$ ipython --no-banner

In [1]: import numpy as np

In [2]: from numpy import linalg as LA

In [3]: np.set_printoptions(precision=1, suppress=True, linewidth=160, floatmode="fixed")

In [4]: def tidy(a):
   ...:     return np.round(a, 1) + 0
   ...: 

In [5]: J = np.array([[0, 3, 9, 7, 5, 1],
   ...:     [1, 5, 9, 4, 2, 0],
   ...:     [1, 2, 2, 5, 2, 9],
   ...:     [5, 0, 5, 8, 0, 2],
   ...:     [3, 5, 0, 8, 6, 1],
   ...:     [9, 0, 0, 1, 8, 0]])

In [6]: J[:, 4] = -3 * J[:, 3]

In [7]: J
Out[7]: 
array([[  0,   3,   9,   7, -21,   1],
       [  1,   5,   9,   4, -12,   0],
       [  1,   2,   2,   5, -15,   9],
       [  5,   0,   5,   8, -24,   2],
       [  3,   5,   0,   8, -24,   1],
       [  9,   0,   0,   1,  -3,   0]])

In [8]: U, sigma, vt = LA.svd(J)

In [9]: print(np.argmax(sigma[:-1] / (sigma[1:] + 1e-6)) + 1)
5

In [10]: M2 = U[:, :5] @ np.diag(sigma[:5]) @ vt[:5]

In [11]: print(tidy(np.abs(J - M2).max()))
0.0

In [12]: LA.matrix_rank(M2)
Out[12]: np.int64(5)

In [13]: LA.matrix_rank(J, rtol=0.05)
Out[13]: np.int64(5)

In [14]: tidy(LA.norm(J - M2) / LA.norm(J))
Out[14]: np.float64(0.0)

In [15]: tidy(LA.norm(J - M2, 2)), tidy(sigma[5])
Out[15]: (np.float64(0.0), np.float64(0.0))

In [16]: feats = np.load("dump.npy")

In [17]: feats
Out[17]: 
array([[ 0.0,  0.0,  0.0,  0.0,  1.0],
       [ 0.0,  0.0,  0.0,  0.0,  1.0],
       [ 0.0,  0.0,  0.0,  0.0,  0.0],
       [ 0.0,  0.0,  0.0,  0.0, -2.0],
       [ 1.0,  1.0,  0.0, -2.0,  0.0]])

In [18]: rk = LA.matrix_rank(feats)

In [19]: rk
Out[19]: np.int64(2)

In [20]: N = LA.svd(feats)[2][rk:].T

In [21]: LA.matrix_rank(feats.T @ feats), LA.matrix_rank(feats @ feats.T)
Out[21]: (np.int64(2), np.int64(2))

In [22]: [int(LA.matrix_rank(feats[:i])) for i in range(1, len(feats) + 1)]
Out[22]: [1, 1, 1, 1, 2]

In [23]: [int(LA.matrix_rank(np.delete(feats, i, axis=0))) for i in range(5)]
Out[23]: [2, 2, 2, 2, 1]

In [24]: [int(LA.matrix_rank(feats[:, :j + 1])) for j in range(5)]
Out[24]: [1, 1, 1, 1, 2]

In [25]: tidy(feats @ N)
Out[25]: 
array([[0.0, 0.0, 0.0],
       [0.0, 0.0, 0.0],
       [0.0, 0.0, 0.0],
       [0.0, 0.0, 0.0],
       [0.0, 0.0, 0.0]])

In [26]: q, _ = LA.qr(np.array([[0.8, 1.9, 0.0], [0.4, -0.3, -0.5], [-1.1, 0.0, -0.7]]))

In [27]: V, _ = LA.qr(np.array([[1.0, 0.5, -0.1, 0.2, 0.6, 0.4],
    ...:     [1.9, 0.7, -0.1, -0.1, -1.6, -1.6],
    ...:     [-2.3, -0.5, 0.0, 0.8, 0.2, 1.6],
    ...:     [0.7, -1.3, 0.2, -0.8, 2.2, 0.0],
    ...:     [0.2, 0.8, -0.3, -0.3, -0.9, 0.9],
    ...:     [-0.7, 0.7, -2.6, -1.2, 0.5, 0.8]]))

In [28]: sigma = 5 * 0.2 ** np.arange(3)

In [29]: A = q[:, :3] * sigma @ V[:3]

In [30]: tidy(A)
Out[30]: 
array([[ 0.4,  0.3,  0.0,  1.2,  2.6,  0.3],
       [ 0.8,  0.3,  0.0,  0.8,  0.9,  0.3],
       [-1.4, -0.8,  0.0, -2.3, -2.6, -1.0]])

In [31]: t3 = np.stack([A, 3 * A, A[::-1]])

In [32]: LA.matrix_rank(t3.reshape(3, -1))
Out[32]: np.int64(2)

In [33]: t3.shape
Out[33]: (3, 3, 6)

In [34]: M2 = A / LA.norm(A, axis=1, keepdims=True)

In [35]: G = M2 @ M2.T

In [36]: np.argwhere(np.triu(np.abs(G) > 0.95, 1))
Out[36]: array([[1, 2]])

In [37]: tidy(np.degrees(np.arccos(np.clip(G[0, 1], -1, 1))))
Out[37]: np.float64(30.6)

In [38]: print(tidy(LA.norm(M2, axis=1)))
[1.0 1.0 1.0]

In [39]: (G - 2 * np.eye(3)).round(6).argmax(axis=1)
Out[39]: array([1, 0, 0])

In [40]: (np.abs(G) > 0.9).astype(int)
Out[40]: 
array([[1, 0, 1],
       [0, 1, 1],
       [1, 1, 1]])

In [41]: w1 = np.array([[2, 0, 1, 3, 3, 2],
    ...:     [3, 0, 3, 1, 1, 0],
    ...:     [3, 1, 0, 1, 1, 2],
    ...:     [1, 1, 2, 2, 3, 2],
    ...:     [2, 2, 2, 2, 1, 2],
    ...:     [3, 0, 3, 1, 3, 2]])

In [42]: coef = np.array([2, 3, 4, 2, 5, 1])

In [43]: H = np.maximum(A @ w1 + coef, 0)

In [44]: LA.matrix_rank(H)
Out[44]: np.int64(2)

In [45]: tidy((H > 0).mean(axis=0))
Out[45]: array([0.7, 0.7, 0.7, 0.7, 0.7, 0.7])

In [46]: (H > 0).astype(int)
Out[46]: 
array([[1, 1, 1, 1, 1, 1],
       [1, 1, 1, 1, 1, 1],
       [0, 0, 0, 0, 0, 0]])

In [47]: cent = np.array([[1, 3], [-5, 1], [2, 1], [2, 4], [2, 4], [-2, 0]])

In [48]: tidy(H @ cent)
Out[48]: 
array([[ 21.8, 157.5],
       [ 27.3, 118.5],
       [  0.0,   0.0]])

In [49]: print(w1 @ cent)
[[12 31]
 [13 20]
 [-2 18]
 [ 6 26]
 [-2 22]
 [13 28]]
